% python3 -q
>>> import numpy as np
>>> np.set_printoptions(precision=1, suppress=True, linewidth=160)
>>> data = np.load("out16.npy")
>>> print(data)
[[19.7 -0.3 -0.1  1.1 21.9]
 [19.6  2.  -0.6  0.3 19.1]
 [19.8  0.2 -0.1  0.  20.5]
 [20.1 -0.3  0.  -1.3 20.4]
 [20.5  0.6 -0.5  0.1 19.7]
 [21.6  0.   0.8 -0.8 20.4]
 [19.6 -0.8  0.2  0.  20.8]
 [19.7  0.7 -0.1 -0.5 20.7]
 [21.1  1.5  0.1  0.2 21.1]
 [21.2  0.4 -2.  -1.  20.8]
 [20.7 -0.7  1.4 -0.4 20.5]
 [21.7  0.6  0.4  1.8 20.8]
 [19.7 -0.5  1.3  0.2 18.7]
 [18.8  0.5  1.4 -0.8 19.2]]
>>> z = data[:, 1] > np.median(data[:, 1])
>>> f = data[z].mean(axis=0) - data[~z].mean(axis=0)
>>> print(((data - data.mean(axis=0)) @ f > 0).astype(int))
[0 1 0 0 1 0 0 1 1 1 0 1 0 0]
>>> print(np.argsort(-np.abs(f).round(6), kind="stable"))
[1 2 4 0 3]
>>> print(np.round((((data - data.mean(axis=0)) @ f > 0) == z).mean(), 1))
0.9
>>> x0 = np.array([-1, 2, 2, 2, -1])
>>> rhs = data @ x0
>>> b, lr = np.zeros(5), 1 / np.linalg.norm(data, 2) ** 2
>>> for i in range(200):
...     b -= lr * data.T @ (data @ b - rhs)
...     if i % 50 == 0: print(i, round(np.linalg.norm(data @ b - rhs), 1))
... 
0 10.0
50 9.6
100 9.2
150 8.9
>>> print(b)
[-0.9  0.2  0.2  0.3 -1. ]
>>> print(round(float(np.linalg.cond(data)), 1))
55.8
>>> out = data / np.linalg.norm(data, axis=1, keepdims=True)
>>> C2 = out @ out.T
>>> print(np.linalg.norm(out, axis=1))
[1. 1. 1. 1. 1. 1. 1. 1. 1. 1. 1. 1. 1. 1.]
>>> print(round(np.degrees(np.arccos(np.clip(C2[5, 13], -1, 1))), 1))
2.9
>>> C2 = np.cov(data, rowvar=False)
>>> print(round(float(np.corrcoef(data[:, 4], data[:, 2])[0, 1]), 1))
-0.3
>>> print(C2.shape)
(5, 5)
>>> print(np.linalg.eigvalsh(C2)[::-1])
[1.3 0.9 0.7 0.5 0.2]
>>> print(np.argsort(-data.std(axis=0).round(6), kind="stable"))
[2 0 4 3 1]
>>> print(np.polyfit(data[:, 4], data[:, 2], 1))
[-0.3  6.7]
>>> print(data.std(axis=0))
[0.8 0.8 0.9 0.8 0.8]
>>> print(np.corrcoef(data.T))
[[ 1.   0.1 -0.2  0.1  0.4]
 [ 0.1  1.  -0.4  0.2 -0.2]
 [-0.2 -0.4  1.   0.1 -0.3]
 [ 0.1  0.2  0.1  1.   0.2]
 [ 0.4 -0.2 -0.3  0.2  1. ]]
>>> feats = np.load("run6.npy")
>>> print(feats)
[[ 2 -5  2 -5]
 [ 5 -5  5 -5]
 [ 2 -5  2 -5]
 [ 5 -5  5 -5]]
>>> print(np.round(np.linalg.det(feats.T), 1))
0.0
>>> print(np.round(np.linalg.eigvals(feats).sum().real, 1))
-6.0
>>> print(np.einsum("ij,ji->", feats, feats))
-84
>>> x0 = np.array([2, 3, 2, 0, 3])
>>> rhs = data @ x0
>>> print(np.round(np.linalg.solve(data.T @ data, data.T @ rhs), 1) + 0)
[2. 3. 2. 0. 3.]
>>> print(np.round(np.linalg.lstsq(data, rhs)[0], 1) + 0)
[2. 3. 2. 0. 3.]
>>> print(np.round(np.linalg.pinv(data) @ data, 1) + 0)
[[1. 0. 0. 0. 0.]
 [0. 1. 0. 0. 0.]
 [0. 0. 1. 0. 0.]
 [0. 0. 0. 1. 0.]
 [0. 0. 0. 0. 1.]]
>>> rng = np.random.default_rng(201)
>>> rhs = rhs + 0.3 * rng.normal(size=14)
>>> print(rhs)
[104.6 101.1 100.9 100.3 101.4 106.1  99.5 103.5 110.3 102.3 103.6 108.8  96.4  99.5]
>>> b, *_ = np.linalg.lstsq(data, rhs)
>>> print([round(float(np.linalg.norm(np.linalg.solve(data.T @ data + lam * np.eye(5), data.T @ rhs))), 2) for lam in (0, 1, 10, 100)])
[5.01, 4.6, 3.77, 3.55]
>>> out = feats / np.sqrt((feats ** 2).mean(axis=1, keepdims=True))
>>> print(np.linalg.matrix_rank(feats - feats.mean(axis=1, keepdims=True)))
1
>>> print(feats - feats.mean(axis=1, keepdims=True))
[[ 3.5 -3.5  3.5 -3.5]
 [ 5.  -5.   5.  -5. ]
 [ 3.5 -3.5  3.5 -3.5]
 [ 5.  -5.   5.  -5. ]]
>>> print(np.linalg.norm(out, axis=1))
[2. 2. 2. 2.]
>>> print(out[3])
[ 1. -1.  1. -1.]
>>> x0 = np.array([-2, 0, -1, 1])
>>> h = np.maximum(feats @ x0, 0)
>>> print(feats.T @ h)
[0 0 0 0]
>>> m1 = np.loadtxt("dump.csv", delimiter=",")
>>> print(m1)
[[-3.  0.  0.]
 [ 2.  3.  0.]
 [ 0.  0.  4.]]
>>> # splits into 2 blocks
>>> print(m1 @ m1)
[[ 9.  0.  0.]
 [ 0.  9.  0.]
 [ 0.  0. 16.]]
>>> print([int(np.linalg.matrix_rank(np.linalg.matrix_power(m1, p))) for p in range(1, 4)])
[3, 3, 3]
>>> print(np.prod(np.diag(m1)), round(float(np.linalg.det(m1)), 1))
-36.0 -36.0
>>> print(np.sort(np.linalg.eigvals(m1)))
[-3.  3.  4.]
>>> print(np.linalg.matrix_rank(m1 - m1[0, 0] * np.eye(3)))
2
>>> print((m1 + m1.T) / 2)
[[-3.  1.  0.]
 [ 1.  3.  0.]
 [ 0.  0.  4.]]
>>> print(np.trace(m1))
4.0
>>> print(round(np.abs(np.linalg.eigvals(m1)).max(), 1))
4.0
>>> print(np.sort(np.linalg.eigvals(m1).real))
[-3.  3.  4.]
>>> print(round(float(np.linalg.det(m1)), 1))
-36.0
>>> print(np.flatnonzero(np.linalg.matrix_power((m1 != 0) + (m1.T != 0) + np.eye(3), 3)[0]))
[0 1]
>>> basis = np.array([[3, -1, -1, -3, 2],
...     [-3, 0, 1, -3, 1],
...     [-2, 1, 3, 1, -2],
...     [-3, -2, -1, 3, 2]])
>>> X = rng.normal(size=(29, 4)) @ basis + np.array([1, 1, 3, 3, 1])
>>> print(X)
[[  0.1   7.   11.5   1.5  -7.5]
 [ -4.7   3.1   7.   11.6  -4.5]
 [  4.7   2.9   0.9   0.3  -0.3]
 [ -2.4   1.3   3.3   3.7   0.7]
 [  6.4   3.1   6.4  -1.3  -1.6]
 [ 15.8  -3.8  -7.4  -0.9   8.8]
 [  0.8   5.1   8.1  -2.4  -3.4]
 [-11.3  -2.8   2.8   0.2   7.8]
 [  6.5   1.1  -0.1   0.7   1.8]
 [ -6.5   3.9   6.7   0.7  -1.8]
 [  3.1  -1.    2.    6.3   2.4]
 [  0.2   1.5   6.9  -0.5   0.6]
 [ -5.5  -1.6   3.9   0.1   5.4]
 [ -9.8   4.3   8.4   8.7  -4.8]
 [ -6.8  -1.3   5.4  -3.4   6. ]
 [  4.6   3.5   4.2   2.1  -2.4]
 [ -0.9   1.4   3.9  -0.6   1.7]
 [ -5.7   1.5   5.2   2.4   0.8]
 [  1.8   0.3   1.4  -4.    4.3]
 [ -3.2  -5.1   0.2   9.1   7.5]
 [-10.1  -0.3   5.2  11.5   0.6]
 [  7.6   0.2  -1.4   5.1   1.7]
 [-11.6  -0.7   2.4   4.5   4.1]
 [  6.9   3.9   4.8  -2.9  -1.7]
 [ -2.5   0.9   3.5   4.2   1.1]
 [ -0.9  -0.5   1.3  -1.3   4.6]
 [  3.6  -2.3  -0.9   2.7   5.6]
 [  6.4  -1.5  -1.6   2.8   4.6]
 [  6.1  -1.9  -1.8   3.2   5. ]]
>>> z = X[:, 0] > np.median(X[:, 0])
>>> f = X[z].mean(axis=0) - X[~z].mean(axis=0)
>>> print(z.astype(int))
[0 0 1 0 1 1 1 0 1 0 1 1 0 0 0 1 0 0 1 0 0 1 0 1 0 0 1 1 1]
>>> print(np.argsort(-np.abs(f).round(6), kind="stable"))
[0 2 3 4 1]
>>> C2 = np.cov(X, rowvar=False)
>>> print(np.round(np.linalg.eigvalsh(C2)[::-1], 1) + 0)
[54.5 29.9 15.5  1.3  0. ]
>>> print(np.median(X, axis=0))
[0.1 0.9 3.5 1.5 1.7]
>>> print(np.argwhere(np.triu(np.abs(np.corrcoef(X.T)) > 0.8, 1)))
[[1 4]]
>>> print(C2.shape)
(5, 5)
>>> print(C2)
[[ 44.4  -0.6 -14.1  -9.5   2.2]
 [ -0.6   8.    8.3  -1.4 -10.9]
 [-14.1   8.3  15.1   0.7 -12.1]
 [ -9.5  -1.4   0.7  17.3  -2.8]
 [  2.2 -10.9 -12.1  -2.8  16.4]]
